$ ipython --no-banner

In [1]: import numpy as np

In [2]: from numpy import linalg as LA

In [3]: np.set_printoptions(precision=3, suppress=True, linewidth=140, sign=" ")

In [4]: E = np.load("out8.npy")

In [5]: E
Out[5]: 
array([[ 0.966,  0.259,  0.   ,  0.   ],
       [-0.259,  0.966,  0.   ,  0.   ],
       [ 0.   ,  0.   ,  1.   ,  0.   ],
       [ 0.   ,  0.   ,  0.   ,  1.   ]])

In [6]: # orthonormal columns

In [7]: vec = np.array([1, -2, 3, 0])

In [8]: target = E @ vec

In [9]: target
Out[9]: array([ 0.448, -2.191,  3.   ,  0.   ])

In [10]: np.round(LA.solve(E.T, E[0]), 3) + 0
Out[10]: array([ 1.,  0.,  0.,  0.])

In [11]: LA.solve(E, -2 * target)
Out[11]: array([-2.,  4., -6.,  0.])

In [12]: LA.solve(E, target + E[:, 2])
Out[12]: array([ 1., -2.,  4.,  0.])

In [13]: LA.svd(E, compute_uv=False)
Out[13]: array([ 1.,  1.,  1.,  1.])

In [14]: np.round(E.T @ E, 3) + 0
Out[14]: 
array([[ 1.,  0.,  0.,  0.],
       [ 0.,  1.,  0.,  0.],
       [ 0.,  0.,  1.,  0.],
       [ 0.,  0.,  0.,  1.]])

In [15]: LA.norm(E, axis=0)
Out[15]: array([ 1.,  1.,  1.,  1.])

In [16]: np.round(E @ E.T, 3) + 0
Out[16]: 
array([[ 1.,  0.,  0.,  0.],
       [ 0.,  1.,  0.,  0.],
       [ 0.,  0.,  1.,  0.],
       [ 0.,  0.,  0.,  1.]])

In [17]: np.allclose(E @ E.T, E.T @ E)
Out[17]: True

In [18]: LA.matrix_power(E, 3)
Out[18]: 
array([[ 0.707,  0.707,  0.   ,  0.   ],
       [-0.707,  0.707,  0.   ,  0.   ],
       [ 0.   ,  0.   ,  1.   ,  0.   ],
       [ 0.   ,  0.   ,  0.   ,  1.   ]])

In [19]: np.allclose(E, E.T)
Out[19]: False

In [20]: np.sort(np.abs(LA.eigvals(E)))
Out[20]: array([ 1.,  1.,  1.,  1.])

In [21]: (E - E.T) / 2
Out[21]: 
array([[ 0.   ,  0.259,  0.   ,  0.   ],
       [-0.259,  0.   ,  0.   ,  0.   ],
       [ 0.   ,  0.   ,  0.   ,  0.   ],
       [ 0.   ,  0.   ,  0.   ,  0.   ]])

In [22]: E @ E
Out[22]: 
array([[ 0.866,  0.5  ,  0.   ,  0.   ],
       [-0.5  ,  0.866,  0.   ,  0.   ],
       [ 0.   ,  0.   ,  1.   ,  0.   ],
       [ 0.   ,  0.   ,  0.   ,  1.   ]])

In [23]: np.sort(LA.eigvals(E).real)
Out[23]: array([ 0.966,  0.966,  1.   ,  1.   ])

In [24]: (E != 0).astype(int)
Out[24]: 
array([[ 1,  1,  0,  0],
       [ 1,  1,  0,  0],
       [ 0,  0,  1,  0],
       [ 0,  0,  0,  1]])

In [25]: M = np.array([[0.3, 2.0, -0.5],
    ...:     [-0.3, 1.9, -0.1],
    ...:     [-0.3, -0.6, 0.1],
    ...:     [-0.7, -1.1, -0.5],
    ...:     [1.5, 1.0, -0.6],
    ...:     [-0.6, 0.3, -0.3],
    ...:     [0.6, -0.6, -0.5],
    ...:     [-1.3, -0.6, 0.7],
    ...:     [1.0, 0.2, 0.6],
    ...:     [-1.2, 0.7, 0.5]])

In [26]: M[7] *= 10

In [27]: M
Out[27]: 
array([[  0.3,   2. ,  -0.5],
       [ -0.3,   1.9,  -0.1],
       [ -0.3,  -0.6,   0.1],
       [ -0.7,  -1.1,  -0.5],
       [  1.5,   1. ,  -0.6],
       [ -0.6,   0.3,  -0.3],
       [  0.6,  -0.6,  -0.5],
       [-13. ,  -6. ,   7. ],
       [  1. ,   0.2,   0.6],
       [ -1.2,   0.7,   0.5]])

In [28]: q, vecs = LA.qr(M[:, :2])[0], LA.qr(M[:, 2:])[0]

In [29]: s = LA.svd(q.T @ vecs, compute_uv=False)

In [30]: (s > 0.9).sum()
Out[30]: np.int64(1)

In [31]: B = np.c_[M[:, :1] @ np.array([[6]]), np.array([3, -2, -3, 3, 1, -2, 1, -3, 3, 1])]

In [32]: B
Out[32]: 
array([[  1.8,   3. ],
       [ -1.8,  -2. ],
       [ -1.8,  -3. ],
       [ -4.2,   3. ],
       [  9. ,   1. ],
       [ -3.6,  -2. ],
       [  3.6,   1. ],
       [-78. ,  -3. ],
       [  6. ,   3. ],
       [ -7.2,   1. ]])

In [33]: LA.matrix_rank(np.c_[M, B])
Out[33]: np.int64(4)

In [34]: LA.matrix_rank(B)
Out[34]: np.int64(2)

In [35]: feats = np.load("m.npy")

In [36]: feats
Out[36]: 
array([[  0.3,  -2.2,   0.8],
       [ -0.7,  -1.3,   0.9],
       [  1.3,   0.5,  -0.5],
       [  0.3,  -0.8,   0.6],
       [  0.2,  -0.5,  -0.5],
       [ -2.1,  -1.8,   0.2],
       [  0.8,  -1. ,  -0.1],
       [-14. ,   8. ,  -6. ],
       [  0.2,   0.1,   2.5],
       [ -1.3,  -0.3,  -0.5],
       [  0.2,   0.2,   0.1],
       [  0.9,  -1.3,   1.5]])

In [37]: Xs = feats - feats.mean(axis=0)

In [38]: left, s, Vh = LA.svd(Xs, full_matrices=False)

In [39]: np.searchsorted(np.cumsum(s ** 2) / (s ** 2).sum(), 0.9) + 1
Out[39]: np.int64(1)

In [40]: np.abs(Vh[0]).argmax()
Out[40]: np.int64(0)

In [41]: s
Out[41]: array([ 17.221,   3.357,   2.621])

In [42]: np.round(Xs.mean(axis=0), 3) + 0
Out[42]: array([ 0.,  0.,  0.])

In [43]: round((s ** 2).sum() ** 2 / (s ** 4).sum(), 3)
Out[43]: np.float64(1.124)

In [44]: (np.sign(left[:, 0]) == np.sign(left[0, 0])).astype(int)
Out[44]: array([ 1,  1,  1,  1,  1,  1,  1,  0,  1,  0,  1,  1])

In [45]: F = 4 * np.eye(4) + np.eye(4, k=1)

In [46]: F
Out[46]: 
array([[ 4.,  1.,  0.,  0.],
       [ 0.,  4.,  1.,  0.],
       [ 0.,  0.,  4.,  1.],
       [ 0.,  0.,  0.,  4.]])

In [47]: vec = np.array([2, -3, 3, 2])

In [48]: F * vec
Out[48]: 
array([[  8.,  -3.,   0.,   0.],
       [  0., -12.,   3.,   0.],
       [  0.,  -0.,  12.,   2.],
       [  0.,  -0.,   0.,   8.]])

In [49]: np.sign((F @ vec).round(6))
Out[49]: array([ 1., -1.,  1.,  1.])

In [50]: F @ np.ones(4)
Out[50]: array([ 5.,  5.,  5.,  4.])

In [51]: LA.norm(F @ vec) <= LA.norm(F, 2) * LA.norm(vec) + 1e-9
Out[51]: np.True_

In [52]: np.einsum("ij,j->i", F, vec)
Out[52]: array([ 5., -9., 14.,  8.])

In [53]: (F @ vec).argmax()
Out[53]: np.int64(2)

In [54]: F @ np.eye(4)[1]
Out[54]: array([ 1.,  4.,  0.,  0.])

In [55]: s = 10 * 0.9 ** np.arange(3)

In [56]: rng = np.random.default_rng(95499)

In [57]: K = rng.normal(size=(19, 3)) * rng.permutation(s)

In [58]: K
Out[58]: 
array([[  6.175,   5.44 ,  17.431],
       [ -8.254,  -6.525,   5.004],
       [-14.774,   0.984,   6.227],
       [-16.906, -18.555, -11.737],
       [  7.095,   7.903, -11.202],
       [ -2.764,   9.338,  -7.779],
       [ 18.172,  -1.95 ,  -6.4  ],
       [ -1.545,  -2.622,   9.31 ],
       [ 14.009,   1.402,  -0.36 ],
       [  2.846,  -7.626,   2.327],
       [ -2.843,   1.258,  13.573],
       [  3.528, -12.092,   0.571],
       [ -3.454,   8.902,  10.708],
       [-11.312,  -7.563,  14.646],
       [  6.344,  10.16 ,   5.413],
       [  3.259,   7.842,  16.942],
       [  2.938, -15.405,   4.583],
       [ 11.24 , -10.087,  -8.925],
       [ -8.441,   6.51 ,   2.2  ]])

In [59]: lab = K[:, 0] > np.median(K[:, 0])

In [60]: f = K[lab].mean(axis=0) - K[~lab].mean(axis=0)

In [61]: lab.astype(int)
Out[61]: array([ 1,  0,  0,  0,  1,  0,  1,  0,  1,  0,  0,  1,  0,  0,  1,  1,  1,  1,  0])

In [62]: ((K - K.mean(axis=0)) @ f > 0).astype(int)
Out[62]: array([ 1,  0,  0,  0,  1,  0,  1,  0,  1,  1,  0,  1,  0,  0,  1,  1,  1,  1,  0])

In [63]: def softmax(z):
    ...:     e = np.exp(z - z.max(axis=-1, keepdims=True))
    ...:     return e / e.sum(axis=-1, keepdims=True)
    ...: 

In [64]: np.round(softmax(K[7] + 3), 3) + 0
Out[64]: array([ 0.,  0.,  1.])

In [65]: S = K @ K.T / np.sqrt(3)

In [66]: softmax(S)[7] @ K
Out[66]: array([-11.312,  -7.563,  14.646])

In [67]: softmax(S).round(6).argmax(axis=1)
Out[67]: array([  0,  13,   2,   3,   4,   5,   6,  13,   6,  16,  15,  16,  15,  13,  15,  15,  16,  17,   2])

In [68]: gram = np.cov(K, rowvar=False)

In [69]: gram
Out[69]: 
array([[ 90.073,  15.264, -15.939],
       [ 15.264,  80.067,  21.429],
       [-15.939,  21.429,  86.355]])

In [70]: lab = rng.integers(0, 3, 4)

In [71]: arr = np.triu((lab[:, None] == lab) & (rng.random((4, 4)) < 0.8), 1).astype(int)

In [72]: arr += arr.T

In [73]: arr
Out[73]: 
array([[ 0,  0,  0,  0],
       [ 0,  0,  1,  0],
       [ 0,  1,  0,  0],
       [ 0,  0,  0,  0]])

In [74]: vals, vecs = LA.eigh(arr)

In [75]: np.abs(vecs[:, -1]).round(6).argmax()
Out[75]: np.int64(1)

In [76]: LA.eigvalsh(arr @ arr)
Out[76]: array([ 0.,  0.,  1.,  1.])

In [77]: LA.svd(arr, compute_uv=False)
Out[77]: array([ 1.,  1.,  0.,  0.])

In [78]: np.round(vecs.T @ arr @ vecs, 3) + 0
Out[78]: 
array([[-1.,  0.,  0.,  0.],
       [ 0.,  0.,  0.,  0.],
       [ 0.,  0.,  0.,  0.],
       [ 0.,  0.,  0.,  1.]])

In [79]: vals
Out[79]: array([-1.,  0.,  0.,  1.])

In [80]: left, s, Vh = LA.svd(arr)

In [81]: s
Out[81]: array([ 1.,  1.,  0.,  0.])

In [82]: np.argmax(s[:-1] / (s[1:] + 1e-6)) + 1
Out[82]: np.int64(2)

In [83]: B = left[:, :2] @ np.diag(s[:2]) @ Vh[:2]

In [84]: B
Out[84]: 
array([[ 0.,  0.,  0.,  0.],
       [ 0.,  0.,  1.,  0.],
       [ 0.,  1.,  0.,  0.],
       [ 0.,  0.,  0.,  0.]])

In [85]: LA.matrix_rank(arr, rtol=0.05)
Out[85]: np.int64(2)

In [86]: np.abs(arr - B).max()
Out[86]: np.float64(0.0)

In [87]: np.round(LA.norm(arr - B, 2), 3), s[2]
Out[87]: (np.float64(0.0), np.float64(0.0))

In [88]: LA.matrix_rank(B)
Out[88]: np.int64(2)

In [89]: f = np.array([5, 4, 1])

In [90]: mat = np.outer(rng.normal(size=23), f) + 0.3 * rng.normal(size=(23, 3))

In [91]: mat
Out[91]: 
array([[-5.018, -4.49 , -0.981],
       [ 0.261, -0.308, -0.454],
       [ 2.651,  2.608,  0.497],
       [ 9.982,  8.237,  2.239],
       [-6.759, -4.709, -1.404],
       [ 1.117,  0.887,  0.51 ],
       [ 0.953,  0.798, -0.199],
       [10.689,  9.24 ,  2.161],
       [ 0.134,  0.69 , -0.465],
       [-0.587, -0.113, -0.313],
       [ 5.264,  4.356,  1.366],
       [ 3.036,  2.342,  0.756],
       [ 5.247,  4.229,  1.249],
       [-1.943, -1.64 , -0.278],
       [ 4.707,  4.336,  1.006],
       [-3.687, -2.575, -1.119],
       [ 2.748,  2.213,  0.151],
       [-8.076, -6.703, -1.433],
       [-2.322, -0.927,  0.044],
       [ 4.495,  4.186,  1.071],
       [ 8.884,  7.279,  1.606],
       [-2.429, -1.896,  0.023],
       [-9.042, -7.063, -1.777]])

In [92]: np.abs(LA.svd(mat)[2][-1])
Out[92]: array([ 0.179,  0.025,  0.984])

In [93]: np.argsort(-LA.norm(mat, axis=0).round(6), kind="stable")[:3]
Out[93]: array([ 0,  1,  2])

In [94]: LA.cond(mat) > 100
Out[94]: np.False_

In [95]: Xs = mat - mat.mean(axis=1)
Traceback (most recent call last):
  Cell In[95], line 1
    Xs = mat - mat.mean(axis=1)
ValueError: operands could not be broadcast together with shapes (23,3) (23,) 


In [96]: Xs = mat - mat.mean(axis=0)

In [97]: left, s, Vh = LA.svd(Xs, full_matrices=False)

In [98]: s
Out[98]: array([ 33.172,   1.359,   1.334])

In [99]: np.abs(Vh[0]).argmax()
Out[99]: np.int64(0)

In [100]: (np.sign(left[:, 0]) == np.sign(left[0, 0])).astype(int)
Out[100]: array([ 1,  1,  0,  0,  1,  0,  1,  0,  1,  1,  0,  0,  0,  1,  0,  1,  0,  1,  1,  0,  0,  1,  1])

In [101]: Vh[0] * np.sign(Vh[0, np.abs(Vh[0]).argmax()])
Out[101]: array([ 0.765,  0.625,  0.155])

In [102]: np.round(Xs.mean(axis=0), 3) + 0
Out[102]: array([ 0.,  0.,  0.])

In [103]: Xs = mat - mat.mean(axis=0)

In [104]: vecs = LA.svd(Xs)[2][:1]

In [105]: B = Xs - Xs @ vecs.T @ vecs

In [106]: (Xs @ vecs.T).std(axis=0)
Out[106]: array([ 6.917])

In [107]: B.std(axis=0)
Out[107]: array([ 0.179,  0.217,  0.28 ])

In [108]: round(float(LA.norm(B) / LA.norm(Xs)), 3)
Out[108]: 0.057

In [109]: LA.norm(B, axis=1).round(6).argmax()
Out[109]: np.int64(18)

In [110]: np.diag(vecs.T @ vecs)
Out[110]: array([ 0.586,  0.39 ,  0.024])
